$ ipython --no-banner

In [1]: import numpy as np

In [2]: from numpy import linalg as LA

In [3]: np.set_printoptions(suppress=True, linewidth=200)

In [4]: def tidy(a):
   ...:     return np.round(a, 1) + 0
   ...: 

In [5]: F = 0.7 ** np.abs(np.subtract.outer(np.arange(4), np.arange(4)))

In [6]: tidy(F)
Out[6]: 
array([[1. , 0.7, 0.5, 0.3],
       [0.7, 1. , 0.7, 0.5],
       [0.5, 0.7, 1. , 0.7],
       [0.3, 0.5, 0.7, 1. ]])

In [7]: # equal to its transpose

In [8]: w, evecs = LA.eigh(F)

In [9]: x = np.array([1, 3, 2, -1])

In [10]: tidy(np.abs(F).sum(axis=1).max()), tidy(np.abs(w).max())
Out[10]: (np.float64(2.9), np.float64(2.7))

In [11]: (np.sign(evecs[:, -1].round(6)) == np.sign(evecs[0, -1].round(6))).astype(int)
Out[11]: array([1, 1, 1, 1])

In [12]: print(tidy(LA.eigvalsh(F[1:, 1:])))
[0.2 0.5 2.3]

In [13]: rng = np.random.default_rng(4270)

In [14]: idx = rng.permutation(4)

In [15]: idx
Out[15]: array([0, 2, 3, 1])

In [16]: out = F[idx][:, idx]

In [17]: tidy(np.sort(np.abs(LA.eigvals(out))))
Out[17]: array([0.2, 0.3, 0.8, 2.7])

In [18]: np.allclose(out, F)
Out[18]: False

In [19]: np.trace(out)
Out[19]: np.float64(4.0)

In [20]: tidy(LA.norm(F))
Out[20]: np.float64(2.9)

In [21]: tidy(F - F[0])
Out[21]: 
array([[ 0. ,  0. ,  0. ,  0. ],
       [-0.3,  0.3,  0.2,  0.1],
       [-0.5,  0. ,  0.5,  0.4],
       [-0.7, -0.2,  0.2,  0.7]])

In [22]: tidy(F.sum(axis=1))
Out[22]: array([2.5, 2.9, 2.9, 2.5])

In [23]: data = np.load("arr.npy")

In [24]: print(data)
[[3. 2. 0.]
 [2. 3. 0.]
 [0. 0. 3.]]

In [25]: data @ data
Out[25]: 
array([[13., 12.,  0.],
       [12., 13.,  0.],
       [ 0.,  0.,  9.]])

In [26]: tidy(np.sort(LA.eigvals(data).real))
Out[26]: array([1., 3., 5.])

In [27]: (LA.matrix_power((data != 0) + (data.T != 0) + np.eye(3), 3) > 0).astype(int)
Out[27]: 
array([[1, 1, 0],
       [1, 1, 0],
       [0, 0, 1]])

In [28]: x = np.array([-1, 4, 3])

In [29]: rhs = data @ x

In [30]: rhs
Out[30]: array([ 5., 10.,  9.])

In [31]: print(tidy(LA.solve(data.T, data[2])))
[0. 0. 1.]

In [32]: out = np.array([[5, 2, 4], [-5, 3, 0], [0, 0, 5]])

In [33]: LA.matrix_rank(np.vstack([data, out.T]))
Out[33]: np.int64(3)

In [34]: LA.matrix_rank(data @ out)
Out[34]: np.int64(3)

In [35]: print(np.vstack([data, out.T]).shape)
(6, 3)

In [36]: out.T @ data.T
Out[36]: 
array([[ 5., -5.,  0.],
       [12., 13.,  0.],
       [12.,  8., 15.]])
